$ python -q
>>> import numpy as np
>>> np.set_printoptions(precision=2, suppress=True, linewidth=200)
>>> tidy = lambda a: np.round(a, 2) + 0
>>> X = np.array([[0.8, 0.4, -1.1],
...     [-0.9, 0.5, -0.2],
...     [1.5, -2.3, 0.0],
...     [0.1, 0.6, 0.6],
...     [1.2, 0.5, 0.4],
...     [1.3, -0.5, -0.9],
...     [1.0, 0.6, 1.0],
...     [-1.1, -0.2, -0.6],
...     [1.0, -1.5, 0.1],
...     [0.0, 0.1, -2.0],
...     [0.9, -0.7, 1.9],
...     [0.2, -1.8, 1.9],
...     [1.4, -1.1, -0.9],
...     [0.6, -0.5, 1.3],
...     [0.5, -0.3, -0.8],
...     [0.1, 0.7, -1.1],
...     [-1.8, -0.2, -0.3],
...     [-0.8, 0.0, -1.0],
...     [0.9, -1.3, -1.7],
...     [-0.3, 0.8, 0.3]])
>>> rng = np.random.default_rng(377)
>>> X[:, 2] = 4 * X[:, 0] + 0.3 * rng.normal(size=20)
>>> tidy(X)
array([[ 0.8 ,  0.4 ,  3.4 ],
       [-0.9 ,  0.5 , -3.85],
       [ 1.5 , -2.3 ,  6.32],
       [ 0.1 ,  0.6 ,  0.65],
       [ 1.2 ,  0.5 ,  4.6 ],
       [ 1.3 , -0.5 ,  4.97],
       [ 1.  ,  0.6 ,  3.91],
       [-1.1 , -0.2 , -4.74],
       [ 1.  , -1.5 ,  4.49],
       [ 0.  ,  0.1 ,  0.38],
       [ 0.9 , -0.7 ,  3.05],
       [ 0.2 , -1.8 ,  1.28],
       [ 1.4 , -1.1 ,  5.98],
       [ 0.6 , -0.5 ,  2.56],
       [ 0.5 , -0.3 ,  1.62],
       [ 0.1 ,  0.7 ,  0.61],
       [-1.8 , -0.2 , -7.16],
       [-0.8 ,  0.  , -3.39],
       [ 0.9 , -1.3 ,  3.38],
       [-0.3 ,  0.8 , -1.6 ]])
>>> Xc = X - X.mean(axis=0)
>>> left, sig, VT = np.linalg.svd(Xc, full_matrices=False)
>>> tidy(Xc.mean(axis=0))
array([0., 0., 0.])
>>> tidy(sig)
array([16.95,  3.56,  0.31])
>>> np.abs(left[:, 0]).argmax()
np.int64(16)
>>> left, sig, VT = np.linalg.svd(X)
>>> tidy(sig)
array([18.05,  3.63,  0.32])
>>> np.argmax(sig[:-1] / (sig[1:] + 1e-6)) + 1
np.int64(2)
>>> other = left[:, :2] @ np.diag(sig[:2]) @ VT[:2]
>>> tidy(np.linalg.norm(X - other) / np.linalg.norm(X))
np.float64(0.02)
>>> np.linalg.matrix_rank(X, rtol=0.05)
np.int64(2)
>>> tidy(np.abs(X - other).max())
np.float64(0.15)
>>> Z = X[[14, 0]].astype(float)
>>> for _ in range(6):
...     lab = np.linalg.norm(X[:, None] - Z, axis=-1).argmin(axis=1)
...     Z = np.array([X[lab == j].mean(axis=0) for j in range(2)])
... 
>>> lab
array([1, 0, 1, 0, 1, 1, 1, 0, 1, 0, 1, 1, 1, 1, 1, 0, 0, 0, 1, 0])
>>> np.bincount(lab)
array([ 8, 12])
>>> tidy(Z)
array([[-0.59,  0.29, -2.39],
       [ 0.94, -0.71,  3.79]])
>>> mat = np.array([[9, -1, 2, -1], [2, 19, 1, -2], [-2, 0, 19, -2], [2, 2, 2, -2]])
>>> proj = np.triu(np.array([[-4, 3, -3, -1], [4, 4, -2, 4], [-2, 0, 3, -1], [4, 2, -5, 4]]), 1) + np.eye(4)
>>> other = proj @ mat @ np.linalg.inv(proj)
>>> np.trace(other), np.trace(mat)
(np.float64(45.0), np.int64(45))
>>> other
array([[ 19.,  -3.,  -3.,  29.],
       [ 14., -15., -17.,  51.],
       [ -4.,  10.,  25., -19.],
       [  2.,  -4.,   0.,  16.]])
>>> E = np.load("dump.npy")
>>> E
array([[-1.27, -1.16, -1.3 ],
       [-3.69, -3.68, -3.6 ],
       [-3.24, -3.16, -3.13],
       [ 2.54,  2.64,  2.5 ],
       [ 1.43,  1.5 ,  1.6 ],
       [ 1.22,  1.27,  1.2 ],
       [ 4.09,  4.16,  4.  ],
       [ 1.51,  1.62,  1.6 ],
       [ 0.89,  0.91,  0.97],
       [-6.17, -6.16, -6.15],
       [-3.8 , -3.83, -3.83],
       [-2.2 , -2.06, -2.28],
       [-1.09, -1.06, -1.11],
       [ 5.38,  5.4 ,  5.22],
       [ 1.9 ,  1.97,  1.83],
       [-5.17, -5.2 , -5.16],
       [ 2.03,  1.98,  1.92],
       [ 0.19,  0.23,  0.26]])
>>> Xc = E - E.mean(axis=0)
>>> left, sig, VT = np.linalg.svd(Xc, full_matrices=False)
>>> tidy((sig ** 2).sum() ** 2 / (sig ** 4).sum())
np.float64(1.0)
>>> np.searchsorted(np.cumsum(sig ** 2) / (sig ** 2).sum(), 0.9) + 1
np.int64(1)
>>> np.abs(VT[0]).argmax()
np.int64(1)
>>> np.abs(left[:, 0]).argmax()
np.int64(9)
>>> tidy(Xc.mean(axis=0))
array([0., 0., 0.])
>>> tidy(VT[0] * np.sign(VT[0, np.abs(VT[0]).argmax()]))
array([0.58, 0.58, 0.57])
>>> W0 = np.load("case1.npy")
>>> W0
array([[ 13.16,  23.26,  14.41],
       [-13.43, -25.31, -15.35],
       [  3.27,   2.65,  -0.88],
       [ 10.89,  12.39,   2.53],
       [-23.63, -39.61, -23.01],
       [  2.64,  -1.73,  -2.22],
       [  9.52,  15.74,   7.23],
       [  2.74,  -1.47,  -4.17],
       [ -1.1 ,   5.7 ,   8.21],
       [  3.79,  12.83,  13.5 ],
       [ -6.58, -10.34,  -5.63],
       [-11.37, -10.49,   0.99],
       [ -9.57, -17.56, -11.04],
       [-11.42, -10.19,  -0.07],
       [ 12.1 ,  18.84,  10.76]])
>>> lab = W0[:, 1] > np.median(W0[:, 1])
>>> u = W0[lab].mean(axis=0) - W0[~lab].mean(axis=0)
>>> tidy(u)
array([16.2 , 27.65, 15.53])
>>> lab.astype(int)
array([1, 0, 1, 1, 0, 0, 1, 0, 1, 1, 0, 0, 0, 0, 1])
>>> ((W0 - W0.mean(axis=0)) @ u > 0).astype(int)
array([1, 0, 1, 1, 0, 1, 1, 1, 1, 1, 0, 0, 0, 0, 1])
>>> Z = W0[[8, 12]].astype(float)
>>> for _ in range(3):
...     lab = np.linalg.norm(W0[:, None] - Z, axis=-1).argmin(axis=1)
...     Z = np.array([W0[lab == j].mean(axis=0) for j in range(2)])
... 
>>> lab
array([0, 1, 0, 0, 1, 0, 0, 0, 0, 0, 1, 1, 1, 1, 0])
>>> tidy(Z)
array([[  6.33,   9.8 ,   5.49],
       [-12.67, -18.92,  -9.02]])
>>> tidy(Z[1] - Z[0])
array([-19.  , -28.72, -14.5 ])
>>> np.bincount(lab)
array([9, 6])
>>> arr = np.array([[3, 0, 2], [3, 0, -2], [-1, 3, 3]])
>>> arr
array([[ 3,  0,  2],
       [ 3,  0, -2],
       [-1,  3,  3]])
>>> cov = arr.T @ arr
>>> (arr @ arr.T).shape
(3, 3)
>>> np.allclose(cov, cov.T)
True
>>> np.diag(cov)
array([19,  9, 17])
>>> tidy(np.linalg.eigvalsh(cov)[::-1])
array([25.51, 16.39,  3.1 ])
>>> np.trace(cov), (arr ** 2).sum()
(np.int64(45), np.int64(45))
>>> cov
array([[19, -3, -3],
       [-3,  9,  9],
       [-3,  9, 17]])
>>> x = np.array([0, 0, -3])
>>> y = arr @ x
>>> y
array([-6,  6, -9])
>>> tidy(np.linalg.solve(arr, y + arr[:, 1]))
array([ 0.,  1., -3.])
>>> np.einsum("ij,ji->", arr, arr)
np.int64(2)
>>> tidy(np.poly(arr))
array([  1.,  -6.,  17., -36.])
>>> tidy(np.linalg.det(arr[::-1]))
np.float64(-36.0)
>>> other = np.linalg.invert(arr)
Traceback (most recent call last):
  File "<python-input-68>", line 1, in <module>
    other = np.linalg.invert(arr)
            ^^^^^^^^^^^^^^^^
AttributeError: module 'numpy.linalg' has no attribute 'invert'
>>> other = np.linalg.inv(arr)
>>> tidy(np.linalg.det(arr) * other)
array([[ 6.,  6.,  0.],
       [-7., 11., 12.],
       [ 9., -9.,  0.]])
>>> tidy(other)
array([[ 0.17,  0.17,  0.  ],
       [-0.19,  0.31,  0.33],
       [ 0.25, -0.25,  0.  ]])
>>> tidy(np.linalg.det(arr) * np.linalg.det(other))
np.float64(1.0)
>>> tidy(arr @ other)
array([[1., 0., 0.],
       [0., 1., 0.],
       [0., 0., 1.]])
>>> tidy(np.linalg.slogdet(arr)[0])
np.float64(1.0)
>>> Q = arr.astype(float).copy()
>>> for j in range(3):
...     Q[:, j] -= Q[:, :j] @ (Q[:, :j].T @ Q[:, j])
...     Q[:, j] /= np.linalg.norm(Q[:, j])
... 
>>> tidy(Q.T @ arr)
array([[ 4.36, -0.69, -0.69],
       [ 0.  ,  2.92,  2.92],
       [ 0.  ,  0.  ,  2.83]])
>>> tidy(Q.T @ Q)
array([[1., 0., 0.],
       [0., 1., 0.],
       [0., 0., 1.]])
>>> tidy(Q)
array([[ 0.69,  0.16,  0.71],
       [ 0.69,  0.16, -0.71],
       [-0.23,  0.97,  0.  ]])
>>> u = np.array([-2, 2, 2, 2])
>>> J = 5 * np.eye(4) + np.outer(u, u)
>>> J
array([[ 9., -4., -4., -4.],
       [-4.,  9.,  4.,  4.],
       [-4.,  4.,  9.,  4.],
       [-4.,  4.,  4.,  9.]])
>>> theta = np.radians(71)
>>> R = np.eye(4)
>>> R[3, 3] = R[2, 2] = np.cos(theta)
>>> R[3, 2], R[2, 3] = -np.sin(theta), np.sin(theta)
>>> tidy(R)
array([[ 1.  ,  0.  ,  0.  ,  0.  ],
       [ 0.  ,  1.  ,  0.  ,  0.  ],
       [ 0.  ,  0.  ,  0.33,  0.95],
       [ 0.  ,  0.  , -0.95,  0.33]])
>>> other = J @ R.T
>>> tidy(np.linalg.svd(J, compute_uv=False)), tidy(np.linalg.svd(other, compute_uv=False))
(array([21.,  5.,  5.,  5.]), array([21.,  5.,  5.,  5.]))
>>> tidy(other)
array([[ 9.  , -4.  , -5.08,  2.48],
       [-4.  ,  9.  ,  5.08, -2.48],
       [-4.  ,  4.  ,  6.71, -7.21],
       [-4.  ,  4.  ,  9.81, -0.85]])
>>> proj = np.triu(np.array([[2, -1, 2, 2], [2, 2, 1, 1], [-2, -1, 0, 1], [-1, 2, 0, 2]]), 1) + np.eye(4)
>>> other = proj @ J @ np.linalg.inv(proj)
>>> tidy(np.linalg.det(other))
np.float64(2625.0)
>>> np.trace(other), np.trace(J)
(np.float64(36.0), np.float64(36.0))
>>> np.linalg.matrix_rank(other)
np.int64(4)
>>> u = np.array([2, 0, 2, -2]) + 0.5
>>> F = np.eye(4) - 2 * np.outer(u, u) / (u @ u)
>>> tidy(F)
array([[ 0.17, -0.17, -0.83,  0.5 ],
       [-0.17,  0.97, -0.17,  0.1 ],
       [-0.83, -0.17,  0.17,  0.5 ],
       [ 0.5 ,  0.1 ,  0.5 ,  0.7 ]])
>>> (F - F.T) / 2
array([[0., 0., 0., 0.],
       [0., 0., 0., 0.],
       [0., 0., 0., 0.],
       [0., 0., 0., 0.]])
>>> tidy(F @ F)
array([[1., 0., 0., 0.],
       [0., 1., 0., 0.],
       [0., 0., 1., 0.],
       [0., 0., 0., 1.]])
>>> tidy(np.sort(np.abs(np.linalg.eigvals(F))))
array([1., 1., 1., 1.])
>>> np.allclose(F @ F.T, F.T @ F)
True
>>> ev, evecs = np.linalg.eigh(F)
>>> tidy(np.linalg.svd(F, compute_uv=False))
array([1., 1., 1., 1.])
>>> tidy(np.linalg.eigvalsh(F + -3 * np.eye(4)))
array([-4., -2., -2., -2.])
>>> tidy(evecs.T @ evecs)
array([[1., 0., 0., 0.],
       [0., 1., 0., 0.],
       [0., 0., 1., 0.],
       [0., 0., 0., 1.]])
>>> tidy(evecs @ np.diag(ev) @ evecs.T)
array([[ 0.17, -0.17, -0.83,  0.5 ],
       [-0.17,  0.97, -0.17,  0.1 ],
       [-0.83, -0.17,  0.17,  0.5 ],
       [ 0.5 ,  0.1 ,  0.5 ,  0.7 ]])
>>> tidy(ev)
array([-1.,  1.,  1.,  1.])
>>> ev, evecs = np.linalg.eigh(F)
>>> x = np.array([1, 3, 3, 7])
>>> tidy(x @ F @ x)
np.float64(67.87)
>>> tidy(evecs * np.maximum(ev, 0) @ evecs.T)
array([[ 0.58, -0.08, -0.42,  0.25],
       [-0.08,  0.98, -0.08,  0.05],
       [-0.42, -0.08,  0.58,  0.25],
       [ 0.25,  0.05,  0.25,  0.85]])
>>> m1 = np.load("block12.npy")
>>> m1
array([[ 2,  0, -1],
       [ 0, -1,  2],
       [ 0, -1,  2]])
>>> # row 2 repeats row 1
>>> np.einsum("ij,ji->", m1, m1)
np.int64(5)
>>> np.einsum("ii->", m1)
np.int64(3)
>>> other = np.array([[5, -3, -1], [3, -2, -3], [0, -2, 3]])
>>> np.linalg.matrix_rank(np.vstack([arr, other.T]))
np.int64(3)
>>> other.T @ arr.T
array([[ 15,  15,   4],
       [-13,  -5,  -9],
       [  3,  -9,   1]])
>>> np.einsum("ij->j", arr)
array([5, 3, 3])
>>> np.linalg.matrix_rank(arr @ other)
np.int64(3)
>>> np.einsum("ik,kj->ij", arr, other)
array([[ 15, -13,   3],
       [ 15,  -5,  -9],
       [  4,  -9,   1]])
>>> Xc = (W0 - W0.mean(axis=0)) / W0.std(axis=0)
>>> np.argwhere(np.abs(Xc) > 2)
array([[4, 0],
       [4, 1],
       [4, 2]])
>>> b = np.linalg.lstsq(np.delete(Xc, 0, axis=1), Xc[:, 0])[0]
>>> tidy(1 - np.var(Xc[:, 0] - np.delete(Xc, 0, axis=1) @ b))
np.float64(0.99)
>>> tidy(b)
array([ 1.7 , -0.79])
>>> (m1 + m1.T) / 2
array([[ 2. ,  0. , -0.5],
       [ 0. , -1. ,  0.5],
       [-0.5,  0.5,  2. ]])
>>> np.linalg.matrix_power(m1, 2)
array([[ 4,  1, -4],
       [ 0, -1,  2],
       [ 0, -1,  2]])
>>> np.trace(m1)
np.int64(3)
>>> (m1 - m1.T) / 2
array([[ 0. ,  0. , -0.5],
       [ 0. ,  0. ,  1.5],
       [ 0.5, -1.5,  0. ]])
>>> np.allclose(m1, m1.T)
False
>>> tidy(np.sort(np.abs(np.linalg.eigvals(m1))))
array([0., 1., 2.])
>>> m1 @ m1
array([[ 4,  1, -4],
       [ 0, -1,  2],
       [ 0, -1,  2]])
>>> tidy(np.linalg.det(m1))
np.float64(0.0)
>>> left, sig, VT = np.linalg.svd(m1)
>>> evecs = VT[:(sig > 1e-8).sum()]
>>> x = m1[2] + -3 * m1[0] + rng.integers(2) * np.eye(3)[2]
>>> x
array([-6., -1.,  6.])
>>> np.linalg.matrix_rank(np.vstack([m1, x]))
np.int64(3)
>>> np.allclose(evecs.T @ evecs @ x, x)
False
>>> tidy(np.linalg.norm(x - evecs.T @ evecs @ x))
np.float64(0.44)
>>> tidy(np.diag(evecs.T @ evecs))
array([0.95, 0.24, 0.81])
